$ python3 -q
>>> import numpy as np
>>> np.set_printoptions(precision=2, suppress=True, linewidth=100, legacy="1.25")
>>> rng = np.random.default_rng(6069)
>>> m1 = (rng.random((4, 4)) < 0.3) + np.eye(4)
>>> m1 /= m1.sum(axis=1, keepdims=True)
>>> m1
array([[1. , 0. , 0. , 0. ],
       [0. , 0.5, 0. , 0.5],
       [0. , 0. , 1. , 0. ],
       [0. , 0. , 0. , 1. ]])
>>> # triangular: eigenvalues sit on the diagonal
>>> np.linalg.matrix_rank(m1 - m1[0, 0] * np.eye(4))
1
>>> m1 @ m1
array([[1.  , 0.  , 0.  , 0.  ],
       [0.  , 0.25, 0.  , 0.75],
       [0.  , 0.  , 1.  , 0.  ],
       [0.  , 0.  , 0.  , 1.  ]])
>>> np.prod(np.diag(m1)), round(np.linalg.det(m1), 2)
(0.5, 0.5)
>>> mat = np.load("data.npy")
>>> mat
array([[-1.  ,  0.9 ,  1.6 , -1.5 ,  2.4 , -0.2 , -0.7 , -0.6 ],
       [-1.7 , -0.3 ,  0.7 , -0.4 , -1.1 , -2.1 ,  0.  , -1.4 ],
       [ 0.3 ,  1.1 , -1.  , -0.6 ,  1.9 ,  0.1 ,  1.1 , -0.6 ],
       [-0.1 ,  1.4 , -1.4 , -2.1 ,  1.4 , -0.2 ,  0.7 ,  1.5 ],
       [-0.8 ,  1.1 ,  0.4 , -1.4 , -1.3 ,  1.3 , -0.2 ,  0.4 ],
       [-0.7 , -1.3 , -0.6 ,  0.6 ,  2.3 ,  0.  , -1.9 ,  1.2 ],
       [ 1.  , -1.1 ,  0.5 , -1.1 ,  0.5 ,  1.8 , -0.1 ,  0.7 ],
       [ 1.2 ,  0.3 , -0.2 , -1.1 , -1.9 , -1.6 ,  1.7 ,  0.2 ],
       [ 0.31,  1.12, -0.99, -0.55,  1.89,  0.11,  1.08, -0.63],
       [-1.5 ,  1.1 , -0.2 ,  1.4 ,  1.6 , -2.1 , -1.9 , -0.6 ],
       [ 0.6 ,  0.1 , -0.2 , -0.9 ,  1.  ,  0.3 ,  0.  , -0.3 ]])
>>> G = mat.T @ mat
>>> np.allclose(G, G.T)
True
>>> (mat @ mat.T).shape
(11, 11)
>>> np.linalg.svd(mat, compute_uv=False) ** 2
array([35.51, 29.06, 21.19, 11.97,  7.1 ,  5.21,  1.78,  0.5 ])
>>> np.linalg.eigvalsh(G)[::-1]
array([35.51, 29.06, 21.19, 11.97,  7.1 ,  5.21,  1.78,  0.5 ])
>>> np.diag(G)
array([10.27, 10.74,  7.88, 14.99, 30.51, 16.5 , 13.52,  7.91])
